$ ipython --no-banner

In [1]: import numpy as np

In [2]: import numpy.linalg as la

In [3]: np.set_printoptions(suppress=True, linewidth=200)

In [4]: tidy = lambda a: np.round(a, 3) + 0

In [5]: rng = np.random.default_rng(286946)

In [6]: X = np.eye(3, dtype=int)[rng.permutation(3)]

In [7]: print(X)
[[0 1 0]
 [0 0 1]
 [1 0 0]]

In [8]: lab = rng.permutation(3)

In [9]: Y = X[:, lab] * rng.choice([-1, 1], 3)

In [10]: Y
Out[10]: 
array([[-1,  0,  0],
       [ 0,  0, -1],
       [ 0, -1,  0]])

In [11]: left, _, Vt = la.svd(X.T @ Y)

In [12]: print(left @ Vt)
[[ 0. -1.  0.]
 [-1.  0.  0.]
 [ 0.  0. -1.]]

In [13]: tidy(la.lstsq(X, Y)[0])
Out[13]: 
array([[ 0., -1.,  0.],
       [-1.,  0.,  0.],
       [ 0.,  0., -1.]])

In [14]: x0 = np.array([1, 2, 0])

In [15]: target = X @ x0

In [16]: target
Out[16]: array([2, 0, 1])

In [17]: tidy(la.solve(X, X[:, 2]))
Out[17]: array([0., 0., 1.])

In [18]: print(tidy(la.solve(X.T, X[0])))
[1. 0. 0.]

In [19]: print(tidy(la.solve(X, 5 * target)))
[ 5. 10.  0.]

In [20]: print(la.matrix_power(X, 100))
[[0 1 0]
 [0 0 1]
 [1 0 0]]

In [21]: tidy(np.sort(np.abs(la.eigvals(X)))[::-1])
Out[21]: array([1., 1., 1.])

In [22]: X @ np.ones(3)
Out[22]: array([1., 1., 1.])

In [23]: pr = np.eye(3)[0]

In [24]: for _ in range(7):
    ...:     pr = pr @ X
    ...:     print(pr.round(3))
    ...: 
[0. 1. 0.]
[0. 0. 1.]
[1. 0. 0.]
[0. 1. 0.]
[0. 0. 1.]
[1. 0. 0.]
[0. 1. 0.]

In [25]: Q = X.astype(float).copy()

In [26]: for j in range(3):
    ...:     Q[:, j] -= Q[:, :j] @ (Q[:, :j].T @ Q[:, j])
    ...:     Q[:, j] /= la.norm(Q[:, j])
    ...: 

In [27]: Q
Out[27]: 
array([[0., 1., 0.],
       [0., 0., 1.],
       [1., 0., 0.]])

In [28]: Q.T @ Q
Out[28]: 
array([[1., 0., 0.],
       [0., 1., 0.],
       [0., 0., 1.]])

In [29]: print(Q.T @ X)
[[1. 0. 0.]
 [0. 1. 0.]
 [0. 0. 1.]]

In [30]: Y = X ** -1
---------------------------------------------------------------------------
ValueError                                Traceback (most recent call last)
Cell In[30], line 1
----> 1 Y = X ** -1

ValueError: Integers to negative integer powers are not allowed.

In [31]: Y = la.inv(X)

In [32]: tidy(la.cond(X))
Out[32]: np.float64(1.0)

In [33]: E = np.loadtxt("a.csv", delimiter=",")

In [34]: tidy(E)
Out[34]: 
array([[-0.803, -4.849,  0.918],
       [-0.498, -0.433, -4.956],
       [-0.68 , -4.6  ,  1.839],
       [-0.263, -3.225,  3.812],
       [ 0.947,  3.724,  3.199],
       [-0.891, -4.92 ,  0.031],
       [ 0.727,  1.874,  4.578],
       [-0.457, -0.2  , -4.975],
       [ 0.188,  2.923, -4.052],
       [ 0.817,  4.868, -0.795],
       [-0.487, -4.037,  2.909],
       [ 0.05 ,  2.336, -4.42 ],
       [ 0.674,  1.512,  4.718],
       [-0.977, -4.205, -2.522]])

In [35]: gram = E.T @ E

In [36]: tidy(np.diag(gram))
Out[36]: array([  6.203, 170.858, 172.939])

In [37]: tidy(gram)
Out[37]: 
array([[  6.203,  29.186,  10.674],
       [ 29.186, 170.858, -21.767],
       [ 10.674, -21.767, 172.939]])

In [38]: tidy(la.svd(E, compute_uv=False) ** 2)
Out[38]: array([194.596, 155.404,   0.   ])

In [39]: print(tidy(la.eigvalsh(gram)[::-1]))
[194.596 155.404   0.   ]

In [40]: print((E @ E.T).shape)
(14, 14)

In [41]: lab = E[:, 1] > np.median(E[:, 1])

In [42]: r0 = E[lab].mean(axis=0) - E[~lab].mean(axis=0)

In [43]: print(tidy(r0))
[ 1.078  6.187 -0.54 ]

In [44]: ((E - E.mean(axis=0)) @ r0 > 0).astype(int)
Out[44]: array([0, 1, 0, 0, 1, 0, 1, 1, 1, 1, 0, 1, 1, 0])

In [45]: la.cond(E) > 100
Out[45]: np.True_

In [46]: la.matrix_rank(E, rtol=0.1)
Out[46]: np.int64(2)

In [47]: Y = np.array([[2]])

In [48]: Z = np.array([[4, 3], [4, 1]])

In [49]: arr = np.block([[Y, np.zeros((1, 2))], [np.zeros((2, 1)), Z]])

In [50]: arr
Out[50]: 
array([[2., 0., 0.],
       [0., 4., 3.],
       [0., 4., 1.]])

In [51]: Y = arr / la.norm(arr, axis=1, keepdims=True)

In [52]: gram = Y @ Y.T

In [53]: tidy(la.norm(Y, axis=1))
Out[53]: array([1., 1., 1.])

In [54]: np.argwhere(np.triu(np.abs(gram) > 0.95, 1))
Out[54]: array([], shape=(0, 2), dtype=int64)

In [55]: print(tidy(np.degrees(np.arccos(np.clip(gram[2, 1], -1, 1)))))
22.834

In [56]: (gram - 2 * np.eye(3)).round(6).argmax(axis=1)
Out[56]: array([1, 2, 1])

In [57]: Q, r_ = la.qr(arr)

In [58]: np.allclose(r_.T @ r_, arr.T @ arr)
Out[58]: True

In [59]: tidy(np.abs(np.diag(r_)))
Out[59]: array([2.   , 5.657, 1.414])

In [60]: abs(r_[0, 0]), tidy(la.norm(arr[:, 0]))
Out[60]: (np.float64(2.0), np.float64(2.0))

In [61]: tidy(Q)
Out[61]: 
array([[ 1.   ,  0.   ,  0.   ],
       [ 0.   , -0.707, -0.707],
       [ 0.   , -0.707,  0.707]])

In [62]: Q.shape, r_.shape
Out[62]: ((3, 3), (3, 3))

In [63]: x0 = np.array([2, 2, -2])

In [64]: tidy(Q.T @ (Q @ x0))
Out[64]: array([ 2.,  2., -2.])

In [65]: print([p for p in range(1, 25) if np.allclose(la.matrix_power(Q, p), np.eye(3))])
[2, 4, 6, 8, 10, 12, 14, 16, 18, 20, 22, 24]

In [66]: A = np.load("data.npy")

In [67]: A
Out[67]: 
array([[ 13,   8,  -8,   3],
       [  8,  14,   2,  -8],
       [ -8,   2,  21, -14],
       [  3,  -8, -14,  17]])

In [68]: w, vecs = la.eigh(A)

In [69]: x0 = np.array([1, 1, 0, -2])

In [70]: x0 @ A @ x0
Out[70]: np.int64(131)

In [71]: tidy(la.eigvalsh(A[1:, 1:]))
Out[71]: array([ 2.597, 14.049, 35.354])

In [72]: tidy(vecs * np.sqrt(w) @ vecs.T)
Out[72]: 
array([[ 3.148,  1.358, -1.031,  0.43 ],
       [ 1.358,  3.259,  0.169, -1.227],
       [-1.031,  0.169,  4.101, -1.757],
       [ 0.43 , -1.227, -1.757,  3.496]])

In [73]: K = np.loadtxt("w.csv", delimiter=",")

In [74]: K
Out[74]: 
array([[1., 2., 0., 2.],
       [0., 1., 3., 2.],
       [0., 0., 2., 0.],
       [0., 0., 0., 3.]])

In [75]: Y = np.array([[-3, -3, -4], [3, 0, -1]])

In [76]: Z = np.kron(Y, K)

In [77]: la.matrix_rank(Z)
Out[77]: np.int64(8)

In [78]: P = np.triu(np.array([[1, -1, 0, -1], [2, 1, 1, 2], [1, 0, 2, 0], [-1, 1, 0, 0]]), 1) + np.eye(4)

In [79]: Y = P @ K @ la.inv(P)

In [80]: P @ K - K @ P
Out[80]: 
array([[ 0.,  0., -5., -8.],
       [ 0.,  0.,  1.,  4.],
       [ 0.,  0.,  0.,  0.],
       [ 0.,  0.,  0.,  0.]])

In [81]: print(np.poly(Y))
[  1.  -7.  17. -17.   6.]

In [82]: Q, vecs = la.qr(K[:, :1])[0], la.qr(K[:, 1:])[0]

In [83]: sigma = la.svd(Q.T @ vecs, compute_uv=False)

In [84]: (sigma > 0.9).sum()
Out[84]: np.int64(1)

In [85]: Q = K.astype(float).copy()

In [86]: for j in range(4):
    ...:     Q[:, j] -= Q[:, :j] @ (Q[:, :j].T @ Q[:, j])
    ...:     Q[:, j] /= la.norm(Q[:, j])
    ...: 

In [87]: Q.T @ K
Out[87]: 
array([[1., 2., 0., 2.],
       [0., 1., 3., 2.],
       [0., 0., 2., 0.],
       [0., 0., 0., 3.]])

In [88]: Q
Out[88]: 
array([[1., 0., 0., 0.],
       [0., 1., 0., 0.],
       [0., 0., 1., 0.],
       [0., 0., 0., 1.]])

In [89]: print(Q.T @ Q)
[[1. 0. 0. 0.]
 [0. 1. 0. 0.]
 [0. 0. 1. 0.]
 [0. 0. 0. 1.]]

In [90]: feats = np.tanh(np.array([[0.0],
    ...:     [0.8],
    ...:     [0.1],
    ...:     [1.3],
    ...:     [-0.5],
    ...:     [-0.9],
    ...:     [0.4],
    ...:     [0.4],
    ...:     [-1.1],
    ...:     [-1.3],
    ...:     [-2.0],
    ...:     [0.6],
    ...:     [2.5],
    ...:     [-0.5],
    ...:     [0.4],
    ...:     [0.0],
    ...:     [-0.3],
    ...:     [-0.9],
    ...:     [1.0],
    ...:     [0.1],
    ...:     [1.1]]) @ np.array([[-1.4, -0.3, -0.3]]))

In [91]: tidy(feats)
Out[91]: 
array([[ 0.   ,  0.   ,  0.   ],
       [-0.808, -0.235, -0.235],
       [-0.139, -0.03 , -0.03 ],
       [-0.949, -0.371, -0.371],
       [ 0.604,  0.149,  0.149],
       [ 0.851,  0.264,  0.264],
       [-0.508, -0.119, -0.119],
       [-0.508, -0.119, -0.119],
       [ 0.912,  0.319,  0.319],
       [ 0.949,  0.371,  0.371],
       [ 0.993,  0.537,  0.537],
       [-0.686, -0.178, -0.178],
       [-0.998, -0.635, -0.635],
       [ 0.604,  0.149,  0.149],
       [-0.508, -0.119, -0.119],
       [ 0.   ,  0.   ,  0.   ],
       [ 0.397,  0.09 ,  0.09 ],
       [ 0.851,  0.264,  0.264],
       [-0.885, -0.291, -0.291],
       [-0.139, -0.03 , -0.03 ],
       [-0.912, -0.319, -0.319]])

In [92]: # column 2 repeats column 1

In [93]: r0 = np.array([2, 2, 2])

In [94]: Y = X + np.outer(r0, np.eye(3)[0])

In [95]: la.matrix_rank(Y - X)
Out[95]: np.int64(1)

In [96]: print(la.matrix_rank(la.inv(Y) - la.inv(X), tol=1e-8))
1

In [97]: tidy(la.det(Y) / la.det(X)), tidy(1 + la.solve(X, r0)[0])
Out[97]: (np.float64(3.0), np.float64(3.0))

In [98]: left, sigma, Vt = la.svd(feats)

In [99]: vecs = Vt[:(sigma > 1e-8).sum()]

In [100]: x0 = feats[19] + -3 * feats[11] + rng.integers(2) * np.eye(3)[2]

In [101]: tidy(x0)
Out[101]: array([1.918, 0.504, 0.504])

In [102]: print(la.matrix_rank(np.vstack([feats, x0])))
2

In [103]: np.allclose(vecs.T @ vecs @ x0, x0)
Out[103]: True

In [104]: m1 = np.loadtxt("run18.csv", delimiter=",")

In [105]: m1
Out[105]: 
array([[-2.,  1.,  1.],
       [ 1., -2.,  1.],
       [ 1.,  1., -2.]])

In [106]: P = np.triu(np.array([[0, 2, 3], [0, -1, 0], [0, -3, 1]]), 1) + np.eye(3)

In [107]: Y = P @ m1 @ la.inv(P)

In [108]: np.trace(Y), np.trace(m1)
Out[108]: (np.float64(-6.0), np.float64(-6.0))

In [109]: Y
Out[109]: 
array([[  3.,  -6., -12.],
       [  1.,  -4.,  -2.],
       [  1.,  -1.,  -5.]])

In [110]: tidy(np.poly(Y))
Out[110]: array([1., 6., 9., 0.])
